In [1]: import numpy as np

In [2]: import numpy.linalg as la

In [3]: np.set_printoptions(precision=4, suppress=True, linewidth=120, legacy="1.25")

In [4]: rng = np.random.default_rng(51)

In [5]: W0 = np.eye(9, dtype=int)[rng.permutation(9)]

In [6]: W0
Out[6]: 
array([[0, 0, 0, 1, 0, 0, 0, 0, 0],
       [0, 1, 0, 0, 0, 0, 0, 0, 0],
       [1, 0, 0, 0, 0, 0, 0, 0, 0],
       [0, 0, 0, 0, 0, 0, 0, 0, 1],
       [0, 0, 0, 0, 0, 1, 0, 0, 0],
       [0, 0, 1, 0, 0, 0, 0, 0, 0],
       [0, 0, 0, 0, 0, 0, 0, 1, 0],
       [0, 0, 0, 0, 0, 0, 1, 0, 0],
       [0, 0, 0, 0, 1, 0, 0, 0, 0]])

In [7]: la.norm(W0, axis=0)
Out[7]: array([1., 1., 1., 1., 1., 1., 1., 1., 1.])

In [8]: print(W0 @ W0.T)
[[1 0 0 0 0 0 0 0 0]
 [0 1 0 0 0 0 0 0 0]
 [0 0 1 0 0 0 0 0 0]
 [0 0 0 1 0 0 0 0 0]
 [0 0 0 0 1 0 0 0 0]
 [0 0 0 0 0 1 0 0 0]
 [0 0 0 0 0 0 1 0 0]
 [0 0 0 0 0 0 0 1 0]
 [0 0 0 0 0 0 0 0 1]]

In [9]: vec = np.array([-3, 0, 3, 2, 3, -1, -1, 2, -2])

In [10]: rhs = W0 @ vec

In [11]: rhs
Out[11]: array([ 2,  0, -3, -2, -1,  3,  2, -1,  3])

In [12]: la.solve(W0.T, W0[1])
Out[12]: array([0., 1., 0., 0., 0., 0., 0., 0., 0.])

In [13]: vec = np.array([3, 3, -2, 1, 0, -3, -2, 2, -1])

In [14]: round(float(la.det(W0)), 4)
Out[14]: 1.0

In [15]: W0.T @ (W0 @ vec)
Out[15]: array([ 3,  3, -2,  1,  0, -3, -2,  2, -1])

In [16]: round(la.norm(vec), 4), round(float(la.norm(W0 @ vec)), 4)
Out[16]: (6.4031, 6.4031)

In [17]: q, vecs = la.qr(W0[:, :6])[0], la.qr(W0[:, 6:])[0]

In [18]: sig = la.svd(q.T @ vecs, compute_uv=False)

In [19]: (sig > 0.9).sum()
Out[19]: 0

In [20]: np.degrees(np.arccos(sig.clip(0, 1)))
Out[20]: array([90., 90., 90.])

In [21]: def softmax(z):
    ...:     e = np.exp(z - z.max(axis=-1, keepdims=True))
    ...:     return e / e.sum(axis=-1, keepdims=True)
    ...: 

In [22]: print(softmax(W0[7] + -3))
[0.0933 0.0933 0.0933 0.0933 0.0933 0.0933 0.2536 0.0933 0.0933]

In [23]: softmax(W0[7])
Out[23]: array([0.0933, 0.0933, 0.0933, 0.0933, 0.0933, 0.0933, 0.2536, 0.0933, 0.0933])

In [24]: S = W0 @ W0.T / np.sqrt(9)

In [25]: softmax(S)[7] @ W0
Out[25]: array([0.1064, 0.1064, 0.1064, 0.1064, 0.1064, 0.1064, 0.1485, 0.1064, 0.1064])

In [26]: softmax(S)
Out[26]: 
array([[0.1485, 0.1064, 0.1064, 0.1064, 0.1064, 0.1064, 0.1064, 0.1064, 0.1064],
       [0.1064, 0.1485, 0.1064, 0.1064, 0.1064, 0.1064, 0.1064, 0.1064, 0.1064],
       [0.1064, 0.1064, 0.1485, 0.1064, 0.1064, 0.1064, 0.1064, 0.1064, 0.1064],
       [0.1064, 0.1064, 0.1064, 0.1485, 0.1064, 0.1064, 0.1064, 0.1064, 0.1064],
       [0.1064, 0.1064, 0.1064, 0.1064, 0.1485, 0.1064, 0.1064, 0.1064, 0.1064],
       [0.1064, 0.1064, 0.1064, 0.1064, 0.1064, 0.1485, 0.1064, 0.1064, 0.1064],
       [0.1064, 0.1064, 0.1064, 0.1064, 0.1064, 0.1064, 0.1485, 0.1064, 0.1064],
       [0.1064, 0.1064, 0.1064, 0.1064, 0.1064, 0.1064, 0.1064, 0.1485, 0.1064],
       [0.1064, 0.1064, 0.1064, 0.1064, 0.1064, 0.1064, 0.1064, 0.1064, 0.1485]])

In [27]: X = np.load("block11.npy")

In [28]: X
Out[28]: 
array([[ 7.02,  4.  , -4.  , -5.  ,  3.  ],
       [ 8.  , -6.98, -2.  , -4.  ,  0.  ],
       [ 9.  ,  6.  ,  8.02,  5.  , -1.  ],
       [-3.  , -3.  ,  1.  ,  3.02, -3.  ],
       [ 7.  ,  4.  , -4.  , -5.  ,  3.02]])

In [29]: other = X / np.sqrt((X ** 2).mean(axis=1, keepdims=True))

In [30]: la.matrix_rank(other) == la.matrix_rank(X)
Out[30]: True

In [31]: la.matrix_rank(X - X.mean(axis=1, keepdims=True))
Out[31]: 4

In [32]: la.norm(other, axis=1)
Out[32]: array([2.2361, 2.2361, 2.2361, 2.2361, 2.2361])

In [33]: round(la.norm(X, 2) / la.norm(X), 4)
Out[33]: 0.7189

In [34]: la.cond(X) > 100
Out[34]: True

In [35]: W = np.array([[4, 1], [-1, 1], [-3, 0], [-2, 3], [-4, 2]])

In [36]: beta = np.array([2, 3])

In [37]: hid = np.maximum(X @ W + beta, 0)

In [38]: la.matrix_rank(hid)
Out[38]: 2

In [39]: (hid > 0).astype(int)
Out[39]: 
array([[1, 1],
       [1, 0],
       [1, 1],
       [0, 1],
       [1, 1]])

In [40]: hid
Out[40]: 
array([[36.08,  5.02],
       [54.98,  0.  ],
       [ 1.94, 31.  ],
       [ 0.  ,  0.06],
       [35.92,  5.04]])

In [41]: W2 = np.array([[0, 5, 0], [4, -4, -3]])

In [42]: W @ W2
Out[42]: 
array([[  4,  16,  -3],
       [  4,  -9,  -3],
       [  0, -15,   0],
       [ 12, -22,  -9],
       [  8, -28,  -6]])

In [43]: hid @ W2
Out[43]: 
array([[  20.08,  160.32,  -15.06],
       [   0.  ,  274.9 ,    0.  ],
       [ 124.  , -114.3 ,  -93.  ],
       [   0.24,   -0.24,   -0.18],
       [  20.16,  159.44,  -15.12]])

In [44]: (hid @ W2).round(6).argmax(axis=1)
Out[44]: array([1, 1, 0, 0, 1])

In [45]: other = X / la.norm(X, axis=1, keepdims=True)

In [46]: G = other @ other.T

In [47]: (G - 2 * np.eye(5)).round(6).argmax(axis=1)
Out[47]: array([4, 0, 0, 2, 0])

In [48]: round(float(np.degrees(np.arccos(np.clip(G[2, 1], -1, 1)))), 4)
Out[48]: 92.0453

In [49]: la.norm(other, axis=1)
Out[49]: array([1., 1., 1., 1., 1.])

In [50]: np.argwhere(np.triu(np.abs(G) > 0.95, 1))
Out[50]: array([[0, 4]])

In [51]: print((np.abs(G) > 0.9).astype(int))
[[1 0 0 1 1]
 [0 1 0 0 0]
 [0 0 1 0 0]
 [1 0 0 1 1]
 [1 0 0 1 1]]

In [52]: X.sum(axis=0)
Out[52]: array([28.02,  4.02, -0.98, -5.98,  2.02])

In [53]: X - X[0]
Out[53]: 
array([[  0.  ,   0.  ,   0.  ,   0.  ,   0.  ],
       [  0.98, -10.98,   2.  ,   1.  ,  -3.  ],
       [  1.98,   2.  ,  12.02,  10.  ,  -4.  ],
       [-10.02,  -7.  ,   5.  ,   8.02,  -6.  ],
       [ -0.02,   0.  ,   0.  ,   0.  ,   0.02]])

In [54]: la.svd(X, compute_uv=False)
Out[54]: array([17.7188, 14.1529,  9.5233,  1.6142,  0.0071])

In [55]: np.diff(X, axis=0)
Out[55]: 
array([[  0.98, -10.98,   2.  ,   1.  ,  -3.  ],
       [  1.  ,  12.98,  10.02,   9.  ,  -1.  ],
       [-12.  ,  -9.  ,  -7.02,  -1.98,  -2.  ],
       [ 10.  ,   7.  ,  -5.  ,  -8.02,   6.02]])

In [56]: np.abs(X).max()
Out[56]: 9.0

In [57]: X.mean(axis=0)
Out[57]: array([ 5.604,  0.804, -0.196, -1.196,  0.404])

In [58]: la.matrix_rank(X)
Out[58]: 5

In [59]: q, _ = la.qr(np.array([[0.6, 0.8, -0.1, 0.7, -0.9],
    ...:     [-0.5, -1.7, 1.8, -0.1, 0.2],
    ...:     [-0.8, -0.3, 0.4, 0.8, -0.1],
    ...:     [-0.3, -0.2, -1.0, -0.1, -0.4],
    ...:     [0.1, 0.8, 1.7, 0.4, 0.2]]))

In [60]: K = q[:, :5]

In [61]: K
Out[61]: 
array([[-0.5164,  0.0274, -0.1061, -0.8185,  0.2266],
       [ 0.4303, -0.7302, -0.4527, -0.1786,  0.2117],
       [ 0.6885,  0.4883, -0.0566, -0.4768, -0.2387],
       [ 0.2582,  0.1232,  0.4371,  0.0205,  0.8524],
       [-0.0861,  0.4609, -0.7678,  0.2653,  0.3468]])

In [62]: la.svd(K, compute_uv=False)
Out[62]: array([1., 1., 1., 1., 1.])

In [63]: la.norm(K, axis=0)
Out[63]: array([1., 1., 1., 1., 1.])

In [64]: np.round(K @ K.T, 4) + 0
Out[64]: 
array([[1., 0., 0., 0., 0.],
       [0., 1., 0., 0., 0.],
       [0., 0., 1., 0., 0.],
       [0., 0., 0., 1., 0.],
       [0., 0., 0., 0., 1.]])

In [65]: round(float(K[:, 1] @ K[:, 2]), 4)
Out[65]: -0.0

In [66]: la.pinv(K)
Out[66]: 
array([[-0.5164,  0.4303,  0.6885,  0.2582, -0.0861],
       [ 0.0274, -0.7302,  0.4883,  0.1232,  0.4609],
       [-0.1061, -0.4527, -0.0566,  0.4371, -0.7678],
       [-0.8185, -0.1786, -0.4768,  0.0205,  0.2653],
       [ 0.2266,  0.2117, -0.2387,  0.8524,  0.3468]])

In [67]: left, sig = la.svd(K)
Traceback (most recent call last):
  Cell In[67], line 1
    left, sig = la.svd(K)
ValueError: too many values to unpack (expected 2)


In [68]: left, sig, Vt = la.svd(K, full_matrices=False)

In [69]: left.shape, sig.shape, Vt.shape
Out[69]: ((5, 5), (5,), (5, 5))

In [70]: print((sig > 1e-8).sum())
5

In [71]: np.round(np.sqrt((sig ** 2).sum()), 4), round(la.norm(K), 4)
Out[71]: (2.2361, 2.2361)

In [72]: np.cumsum(sig ** 2) / np.sum(sig ** 2)
Out[72]: array([0.2, 0.4, 0.6, 0.8, 1. ])

In [73]: np.round(left.T @ left, 4) + 0
Out[73]: 
array([[1., 0., 0., 0., 0.],
       [0., 1., 0., 0., 0.],
       [0., 0., 1., 0., 0.],
       [0., 0., 0., 1., 0.],
       [0., 0., 0., 0., 1.]])

In [74]: q = K.astype(float).copy()

In [75]: for j in range(5):
    ...:     q[:, j] -= q[:, :j] @ (q[:, :j].T @ q[:, j])
    ...:     q[:, j] /= la.norm(q[:, j])
    ...: 

In [76]: np.round(q.T @ q, 4) + 0
Out[76]: 
array([[1., 0., 0., 0., 0.],
       [0., 1., 0., 0., 0.],
       [0., 0., 1., 0., 0.],
       [0., 0., 0., 1., 0.],
       [0., 0., 0., 0., 1.]])

In [77]: left, sig, Vt = la.svd(X)

In [78]: np.argmax(sig[:-1] / (sig[1:] + 1e-6)) + 1
Out[78]: 4

In [79]: other = left[:, :4] @ np.diag(sig[:4]) @ Vt[:4]

In [80]: other.round(4) + 0
Out[80]: 
array([[ 7.0206,  3.9992, -4.0018, -4.9966,  3.0031],
       [ 8.    , -6.98  , -2.    , -4.    ,  0.    ],
       [ 9.    ,  6.    ,  8.02  ,  5.    , -1.    ],
       [-3.    , -3.    ,  1.    ,  3.02  , -3.    ],
       [ 6.9994,  4.0008, -3.9982, -5.0034,  3.0169]])

In [81]: print(la.matrix_rank(other))
4

In [82]: round(float(la.norm(X - other, 2)), 4), round(sig[4], 4)
Out[82]: (0.0071, 0.0071)

In [83]: round(la.norm(X - other) / la.norm(X), 4)
Out[83]: 0.0003

In [84]: F = np.load("out16.npy")

In [85]: F
Out[85]: 
array([[-3,  2, -1,  1,  2],
       [ 1,  3,  3,  3,  0],
       [ 1,  2,  3, -3,  3],
       [-2,  3,  0,  0, -2],
       [-2, -2, -1, -3,  3],
       [ 3, -1, -3,  2,  1]])

In [86]: vec = np.array([1, 1, -2, -1, 1])

In [87]: rhs = F @ vec

In [88]: print(la.solve(F.T @ F, F.T @ rhs))
[ 1.  1. -2. -1.  1.]

In [89]: print(rhs)
[ 2 -5  3 -1  4  7]

In [90]: np.round(la.pinv(F) @ F, 4) + 0
Out[90]: 
array([[1., 0., 0., 0., 0.],
       [0., 1., 0., 0., 0.],
       [0., 0., 1., 0., 0.],
       [0., 0., 0., 1., 0.],
       [0., 0., 0., 0., 1.]])

In [91]: rhs = rhs + 0.3 * rng.normal(size=6)

In [92]: rhs
Out[92]: array([ 1.6695, -5.2396,  3.5332, -1.1051,  3.6449,  6.9093])

In [93]: beta, *_ = la.lstsq(F, rhs)

In [94]: [round(float(la.norm(la.solve(F.T @ F + lam * np.eye(5), F.T @ rhs))), 2) for lam in (0, 1, 10, 100)]
Out[94]: [2.92, 2.52, 1.38, 0.4]

In [95]: print(beta.round())
[ 1.  1. -2. -1.  1.]

In [96]: round(la.norm(rhs - F @ beta), 4)
Out[96]: 0.3566

In [97]: np.round(F.T @ (rhs - F @ beta), 4) + 0
Out[97]: array([0., 0., 0., 0., 0.])

In [98]: J = np.array([[-0.1, -1.4, 0.4],
    ...:     [0.7, 1.8, -0.3],
    ...:     [0.6, 0.8, 1.1],
    ...:     [1.2, -1.0, -0.1],
    ...:     [0.9, -1.3, 0.2],
    ...:     [-0.8, 0.3, 2.0],
    ...:     [-0.1, -1.4, -0.7],
    ...:     [0.2, 0.6, 0.7],
    ...:     [1.4, -0.3, -0.9]])

In [99]: vec = np.array([3, 1, -2])

In [100]: rhs = J @ vec

In [101]: np.round(la.pinv(J) @ J, 4) + 0
Out[101]: 
array([[1., 0., 0.],
       [0., 1., 0.],
       [0., 0., 1.]])

In [102]: la.lstsq(J, rhs)[0]
Out[102]: array([ 3.,  1., -2.])

In [103]: rhs
Out[103]: array([-2.5,  4.5,  0.4,  2.8,  1. , -6.1, -0.3, -0.2,  5.7])

In [104]: la.solve(J.T @ J, J.T @ rhs)
Out[104]: array([ 3.,  1., -2.])

In [105]: rhs = rhs + 0.3 * rng.normal(size=9)

In [106]: rhs
Out[106]: array([-2.4105,  4.5861,  0.9589,  2.7426,  0.5363, -5.6473, -0.2139, -0.11  ,  5.4963])

In [107]: beta, *_ = la.lstsq(J, rhs)

In [108]: beta.round()
Out[108]: array([ 3.,  1., -2.])

In [109]: np.round(la.norm(rhs - J @ beta), 4)
Out[109]: 0.6055

In [110]: np.round(J.T @ (rhs - J @ beta), 4) + 0
Out[110]: array([0., 0., 0.])

In [111]: W = np.array([[3, 2, 1, 5], [5, 1, 4, 5], [1, 5, 3, 0]])

In [112]: beta = np.array([2, 3, 0, 1])

In [113]: hid = np.maximum(J @ W + beta, 0)

In [114]: (hid > 0).mean(axis=0)
Out[114]: array([0.6667, 0.8889, 0.4444, 0.5556])

In [115]: (hid > 0).astype(int)
Out[115]: 
array([[0, 1, 0, 0],
       [1, 1, 1, 1],
       [1, 1, 1, 1],
       [1, 1, 0, 1],
       [0, 1, 0, 0],
       [1, 1, 1, 0],
       [0, 0, 0, 0],
       [1, 1, 1, 1],
       [1, 1, 0, 1]])

In [116]: W2 = np.array([[5, -3], [0, -1], [5, -5], [5, -3]])

In [117]: W @ W2
Out[117]: 
array([[ 45, -31],
       [ 70, -51],
       [ 20, -23]])
